$ python -q
>>> import numpy as np
>>> np.set_printoptions(precision=2, suppress=True, linewidth=200, legacy="1.25")
>>> mat = np.load("m.npy")
>>> mat
array([[-1.,  1.,  0.,  0.,  0.,  0.,  0.,  0.],
       [ 0., -1.,  1.,  0.,  0.,  0.,  0.,  0.],
       [ 0.,  0., -1.,  1.,  0.,  0.,  0.,  0.],
       [ 0.,  0.,  0., -1.,  1.,  0.,  0.,  0.],
       [ 0.,  0.,  0.,  0., -1.,  1.,  0.,  0.],
       [ 0.,  0.,  0.,  0.,  0., -1.,  1.,  0.],
       [ 0.,  0.,  0.,  0.,  0.,  0., -1.,  1.],
       [ 0.,  0.,  0.,  0.,  0.,  0.,  0., -1.]])
>>> O, vecs = np.linalg.qr(mat[:, :7])[0], np.linalg.qr(mat[:, 7:])[0]
>>> sigma = np.linalg.svd(O.T @ vecs, compute_uv=False)
>>> sigma
array([0.71])
>>> round(float(np.linalg.norm(O @ O.T - vecs @ vecs.T, 2)), 2)
1.0
>>> np.degrees(np.arccos(sigma.clip(0, 1)))
array([45.])
>>> A = np.load("test13.npy")
>>> A
array([[ 0,  0,  0,  0,  0],
       [ 0,  0,  0,  0,  0],
       [ 0, -3,  0,  0,  0],
       [ 1,  0,  0,  0,  0],
       [ 0,  0,  0,  0,  0],
       [ 0,  0,  0,  0,  0],
       [ 2,  0,  0,  0,  0],
       [-3,  0, -3,  0,  0]])
>>> theta = np.radians(30)
>>> r_ = np.eye(5)
>>> r_[3, 3] = r_[4, 4] = np.cos(theta)
>>> r_[3, 4], r_[4, 3] = -np.sin(theta), np.sin(theta)
>>> r_
array([[ 1.  ,  0.  ,  0.  ,  0.  ,  0.  ],
       [ 0.  ,  1.  ,  0.  ,  0.  ,  0.  ],
       [ 0.  ,  0.  ,  1.  ,  0.  ,  0.  ],
       [ 0.  ,  0.  ,  0.  ,  0.87, -0.5 ],
       [ 0.  ,  0.  ,  0.  ,  0.5 ,  0.87]])
>>> other = A @ r_.T
>>> print(np.linalg.svd(A, compute_uv=False), np.linalg.svd(other, compute_uv=False))
[4.57 3.   1.47 0.   0.  ] [4.57 3.   1.47 0.   0.  ]
>>> print(np.abs(other - A).max(axis=0))
[0. 0. 0. 0. 0.]
>>> np.allclose(np.linalg.norm(A, axis=1), np.linalg.norm(other, axis=1))
True
>>> [round(float(x), 2) for x in np.linalg.svd(A, compute_uv=False)[:3]]
[4.57, 3.0, 1.47]
>>> np.linalg.cond(A) > 100
True
>>> round(np.linalg.norm(A, 2) / np.linalg.norm(A), 2)
0.81
>>> r = np.linalg.matrix_rank(A)
>>> r
3
>>> N = np.linalg.svd(A)[2][r:].T
>>> N @ N.T
array([[0., 0., 0., 0., 0.],
       [0., 0., 0., 0., 0.],
       [0., 0., 0., 0., 0.],
       [0., 0., 0., 1., 0.],
       [0., 0., 0., 0., 1.]])
>>> N.shape
(5, 2)
>>> print(A @ N)
[[0. 0.]
 [0. 0.]
 [0. 0.]
 [0. 0.]
 [0. 0.]
 [0. 0.]
 [0. 0.]
 [0. 0.]]
>>> [int(np.linalg.matrix_rank(A[:, :j + 1])) for j in range(5)]
[1, 2, 3, 3, 3]
>>> [int(np.linalg.matrix_rank(A[:i])) for i in range(1, len(A) + 1)]
[0, 0, 1, 2, 2, 2, 2, 3]
>>> print(np.linalg.matrix_rank(A.T @ A), np.linalg.matrix_rank(A @ A.T))
3 3
>>> W = np.array([[2, 2, 1, 3], [4, 1, 3, 3], [2, 0, 2, 5], [5, 4, 5, 3], [0, 0, 5, 5]])
>>> beta = np.array([-7, 7, -6, 7])
>>> act = np.maximum(A @ W + beta, 0)
>>> np.linalg.matrix_rank(act)
2
>>> (act > 0).mean(axis=0)
array([0.  , 1.  , 0.  , 0.75])
>>> cent = np.array([[-2, 0, 1], [-1, 2, -2], [-1, -2, -1], [1, 2, 0]])
>>> act @ cent
array([[  0,  28, -14],
       [  0,  28, -14],
       [ -4,   8,  -8],
       [  1,  38, -18],
       [  0,  28, -14],
       [  0,  28, -14],
       [  2,  48, -22],
       [ -1,   2,  -2]])
>>> W @ cent
array([[ -4,   8,  -3],
       [ -9,   2,  -1],
       [ -1,   6,   0],
       [-16,   4,  -8],
       [  0,   0,  -5]])
>>> W0 = np.loadtxt("dump.csv", delimiter=",")
>>> W0
array([[ 0.,  0.,  1.,  0.,  0.],
       [-2.,  1.,  0.,  0.,  0.],
       [ 0.,  0.,  0.,  2.,  0.],
       [ 2.,  0., -2.,  0.,  0.]])
>>> other = W0 / np.linalg.norm(W0, axis=1, keepdims=True)
>>> cov = other @ other.T
>>> np.linalg.norm(other, axis=1)
array([1., 1., 1., 1.])
>>> cov
array([[ 1.  ,  0.  ,  0.  , -0.71],
       [ 0.  ,  1.  ,  0.  , -0.63],
       [ 0.  ,  0.  ,  1.  ,  0.  ],
       [-0.71, -0.63,  0.  ,  1.  ]])
>>> print(np.argwhere(np.triu(np.abs(cov) > 0.95, 1)))
[]
>>> np.round(np.degrees(np.arccos(np.clip(cov[1, 3], -1, 1))), 2)
129.23
>>> other = np.array([[4, 9], [5, 0]])
>>> cent = np.kron(other, cov)
>>> cent.shape
(8, 8)
>>> np.linalg.matrix_rank(cent)
8
>>> print(cent)
[[ 4.    0.    0.   -2.83  9.    0.    0.   -6.36]
 [ 0.    4.    0.   -2.53  0.    9.    0.   -5.69]
 [ 0.    0.    4.    0.    0.    0.    9.    0.  ]
 [-2.83 -2.53  0.    4.   -6.36 -5.69  0.    9.  ]
 [ 5.    0.    0.   -3.54  0.    0.    0.   -0.  ]
 [ 0.    5.    0.   -3.16  0.    0.    0.   -0.  ]
 [ 0.    0.    5.    0.    0.    0.    0.    0.  ]
 [-3.54 -3.16  0.    5.   -0.   -0.    0.    0.  ]]
